>>> import numpy as np
>>> np.set_printoptions(precision=3, suppress=True, linewidth=100, legacy="1.25")
>>> mat = np.load("block1.npy")
>>> mat
array([[0.115, 0.058, 0.   , 0.154, 0.154, 0.115, 0.173, 0.058, 0.038, 0.038, 0.096],
       [0.121, 0.121, 0.138, 0.121, 0.017, 0.155, 0.017, 0.138, 0.   , 0.069, 0.103],
       [0.161, 0.125, 0.107, 0.036, 0.089, 0.054, 0.071, 0.071, 0.143, 0.071, 0.071],
       [0.043, 0.064, 0.   , 0.064, 0.106, 0.149, 0.021, 0.085, 0.191, 0.128, 0.149],
       [0.205, 0.205, 0.   , 0.023, 0.136, 0.   , 0.182, 0.068, 0.023, 0.114, 0.045],
       [0.083, 0.1  , 0.017, 0.05 , 0.   , 0.167, 0.15 , 0.117, 0.117, 0.1  , 0.1  ],
       [0.15 , 0.075, 0.075, 0.1  , 0.225, 0.   , 0.025, 0.2  , 0.125, 0.025, 0.   ],
       [0.062, 0.188, 0.083, 0.146, 0.083, 0.146, 0.062, 0.021, 0.062, 0.   , 0.146],
       [0.13 , 0.022, 0.043, 0.196, 0.13 , 0.174, 0.065, 0.196, 0.022, 0.022, 0.   ],
       [0.18 , 0.06 , 0.08 , 0.1  , 0.   , 0.16 , 0.04 , 0.06 , 0.04 , 0.14 , 0.14 ],
       [0.163, 0.082, 0.184, 0.122, 0.061, 0.   , 0.082, 0.02 , 0.082, 0.163, 0.041]])
>>> # rows sum to 1
>>> rng = np.random.default_rng(1600)
>>> z = rng.permutation(11)
>>> z
array([ 4,  5,  9,  3, 10,  8,  6,  1,  2,  0,  7])
>>> M2 = mat[z][:, z]
>>> np.round(np.trace(M2), 3)
0.958
>>> np.diag(M2)
array([0.136, 0.167, 0.14 , 0.064, 0.041, 0.022, 0.025, 0.121, 0.107, 0.115, 0.021])
>>> np.allclose(M2, mat)
False
>>> np.sort(np.abs(np.linalg.eigvals(M2)))
array([0.062, 0.084, 0.084, 0.107, 0.155, 0.155, 0.165, 0.166, 0.166, 0.188, 1.   ])
>>> M2 = np.array([[0, 1, 1],
...     [0, 1, 0],
...     [1, 0, 2],
...     [1, 2, 1],
...     [1, 0, 0],
...     [2, 1, 2],
...     [0, 1, 0],
...     [1, 0, 2],
...     [0, 0, 2],
...     [0, 0, 2],
...     [1, 2, 0]])
>>> np.einsum("ij->j", mat)
array([1.413, 1.098, 0.727, 1.111, 1.003, 1.119, 0.889, 1.034, 0.843, 0.87 , 0.892])
>>> np.einsum("ij,ij->i", mat, mat)
array([0.123, 0.122, 0.106, 0.126, 0.156, 0.117, 0.151, 0.125, 0.148, 0.124, 0.128])
>>> np.vstack([mat, M2.T]).shape
(14, 11)
>>> np.linalg.matrix_rank(mat @ M2)
3
>>> M2 = np.array([[1, 2, 1, 2, 0, 1, 0, 2, 2],
...     [1, 0, 1, 1, 0, 2, 1, 1, 1],
...     [2, 1, 2, 1, 1, 0, 2, 0, 1],
...     [2, 1, 0, 0, 2, 0, 2, 0, 2],
...     [0, 0, 1, 0, 2, 2, 2, 0, 0],
...     [0, 1, 2, 2, 1, 2, 1, 1, 2],
...     [0, 0, 1, 2, 0, 2, 1, 0, 2],
...     [1, 1, 1, 0, 1, 0, 2, 2, 0],
...     [2, 0, 2, 2, 0, 1, 2, 2, 1]])
>>> feats = M2 + M2.T
>>> feats
array([[2, 3, 3, 4, 0, 1, 0, 3, 4],
       [3, 0, 2, 2, 0, 3, 1, 2, 1],
       [3, 2, 4, 1, 2, 2, 3, 1, 3],
       [4, 2, 1, 0, 2, 2, 4, 0, 4],
       [0, 0, 2, 2, 4, 3, 2, 1, 0],
       [1, 3, 2, 2, 3, 4, 3, 1, 3],
       [0, 1, 3, 4, 2, 3, 2, 2, 4],
       [3, 2, 1, 0, 1, 1, 2, 4, 2],
       [4, 1, 3, 4, 0, 3, 4, 2, 2]])
>>> cov = feats.T @ feats
>>> cov
array([[64, 33, 45, 35, 20, 44, 53, 36, 53],
       [33, 32, 33, 28, 21, 31, 33, 26, 45],
       [45, 33, 57, 52, 31, 52, 48, 37, 56],
       [35, 28, 52, 61, 24, 50, 39, 37, 51],
       [20, 21, 31, 24, 38, 39, 37, 17, 33],
       [44, 31, 52, 50, 39, 62, 55, 34, 53],
       [53, 33, 48, 39, 37, 55, 63, 30, 55],
       [36, 26, 37, 37, 17, 34, 30, 40, 40],
       [53, 45, 56, 51, 33, 53, 55, 40, 75]])
>>> np.linalg.matrix_rank(cov)
9
>>> (feats @ feats.T).shape
(9, 9)
>>> np.allclose(cov, cov.T)
True
>>> np.diag(cov)
array([64, 32, 57, 61, 38, 62, 63, 40, 75])
>>> np.linalg.svd(feats, compute_uv=False) ** 2
array([379.404,  35.046,  34.662,  19.594,  11.525,   5.076,   2.976,   2.473,   1.244])
>>> r0 = np.array([0, 2, 2, 2, 1, 1, 3, 2, 2])
>>> M2 = feats + np.outer(r0, np.eye(9)[1])
>>> round(float(np.linalg.det(M2) / np.linalg.det(feats)), 3), round(float(1 + np.linalg.solve(feats, r0)[1]), 3)
(0.061, 0.061)
>>> np.linalg.matrix_rank(np.linalg.inv(M2) - np.linalg.inv(feats), tol=1e-8)
1
>>> M2
array([[2., 3., 3., 4., 0., 1., 0., 3., 4.],
       [3., 2., 2., 2., 0., 3., 1., 2., 1.],
       [3., 4., 4., 1., 2., 2., 3., 1., 3.],
       [4., 4., 1., 0., 2., 2., 4., 0., 4.],
       [0., 1., 2., 2., 4., 3., 2., 1., 0.],
       [1., 4., 2., 2., 3., 4., 3., 1., 3.],
       [0., 4., 3., 4., 2., 3., 2., 2., 4.],
       [3., 4., 1., 0., 1., 1., 2., 4., 2.],
       [4., 3., 3., 4., 0., 3., 4., 2., 2.]])
>>> M2 = np.array([[1, 1], [1, -1]])
>>> data = np.kron(M2, np.kron(M2, M2))[rng.permutation(8)][:10]
>>> data
array([[ 1,  1,  1,  1,  1,  1,  1,  1],
       [ 1,  1, -1, -1, -1, -1,  1,  1],
       [ 1, -1,  1, -1,  1, -1,  1, -1],
       [ 1, -1, -1,  1, -1,  1,  1, -1],
       [ 1,  1, -1, -1,  1,  1, -1, -1],
       [ 1,  1,  1,  1, -1, -1, -1, -1],
       [ 1, -1,  1, -1, -1,  1, -1,  1],
       [ 1, -1, -1,  1,  1, -1, -1,  1]])
>>> q, Rm = np.linalg.qr(data)
>>> round(float(abs(Rm[0, 0])), 3), np.round(np.linalg.norm(data[:, 0]), 3)
(2.828, 2.828)
>>> Rm.round(3) + 0
array([[-2.828,  0.   ,  0.   ,  0.   ,  0.   ,  0.   ,  0.   ,  0.   ],
       [ 0.   , -2.828,  0.   ,  0.   ,  0.   ,  0.   ,  0.   ,  0.   ],
       [ 0.   ,  0.   , -2.828,  0.   ,  0.   ,  0.   ,  0.   ,  0.   ],
       [ 0.   ,  0.   ,  0.   ,  2.828,  0.   ,  0.   ,  0.   ,  0.   ],
       [ 0.   ,  0.   ,  0.   ,  0.   , -2.828,  0.   ,  0.   ,  0.   ],
       [ 0.   ,  0.   ,  0.   ,  0.   ,  0.   ,  2.828,  0.   ,  0.   ],
       [ 0.   ,  0.   ,  0.   ,  0.   ,  0.   ,  0.   ,  2.828,  0.   ],
       [ 0.   ,  0.   ,  0.   ,  0.   ,  0.   ,  0.   ,  0.   ,  2.828]])
>>> np.allclose(Rm.T @ Rm, data.T @ data)
True
>>> q @ Rm
array([[ 1.,  1.,  1.,  1.,  1.,  1.,  1.,  1.],
       [ 1.,  1., -1., -1., -1., -1.,  1.,  1.],
       [ 1., -1.,  1., -1.,  1., -1.,  1., -1.],
       [ 1., -1., -1.,  1., -1.,  1.,  1., -1.],
       [ 1.,  1., -1., -1.,  1.,  1., -1., -1.],
       [ 1.,  1.,  1.,  1., -1., -1., -1., -1.],
       [ 1., -1.,  1., -1., -1.,  1., -1.,  1.],
       [ 1., -1., -1.,  1.,  1., -1., -1.,  1.]])
>>> def softmax(z):
...     e = np.exp(z - z.max(axis=-1, keepdims=True))
...     return e / e.sum(axis=-1, keepdims=True)
... 
>>> np.round(softmax(10 * data[5]), 3) + 0
array([0.25, 0.25, 0.25, 0.25, 0.  , 0.  , 0.  , 0.  ])
>>> softmax(data[5] + 4)
array([0.22, 0.22, 0.22, 0.22, 0.03, 0.03, 0.03, 0.03])
>>> softmax(data[5])
array([0.22, 0.22, 0.22, 0.22, 0.03, 0.03, 0.03, 0.03])
>>> S = data @ data.T / np.sqrt(8)
>>> softmax(S).round(6).argmax(axis=1)
array([0, 1, 2, 3, 4, 5, 6, 7])
>>> softmax(S)
array([[0.707, 0.042, 0.042, 0.042, 0.042, 0.042, 0.042, 0.042],
       [0.042, 0.707, 0.042, 0.042, 0.042, 0.042, 0.042, 0.042],
       [0.042, 0.042, 0.707, 0.042, 0.042, 0.042, 0.042, 0.042],
       [0.042, 0.042, 0.042, 0.707, 0.042, 0.042, 0.042, 0.042],
       [0.042, 0.042, 0.042, 0.042, 0.707, 0.042, 0.042, 0.042],
       [0.042, 0.042, 0.042, 0.042, 0.042, 0.707, 0.042, 0.042],
       [0.042, 0.042, 0.042, 0.042, 0.042, 0.042, 0.707, 0.042],
       [0.042, 0.042, 0.042, 0.042, 0.042, 0.042, 0.042, 0.707]])
>>> softmax(S)[5] @ data
array([ 1.   ,  0.666,  0.666,  0.666, -0.666, -0.666, -0.666, -0.666])
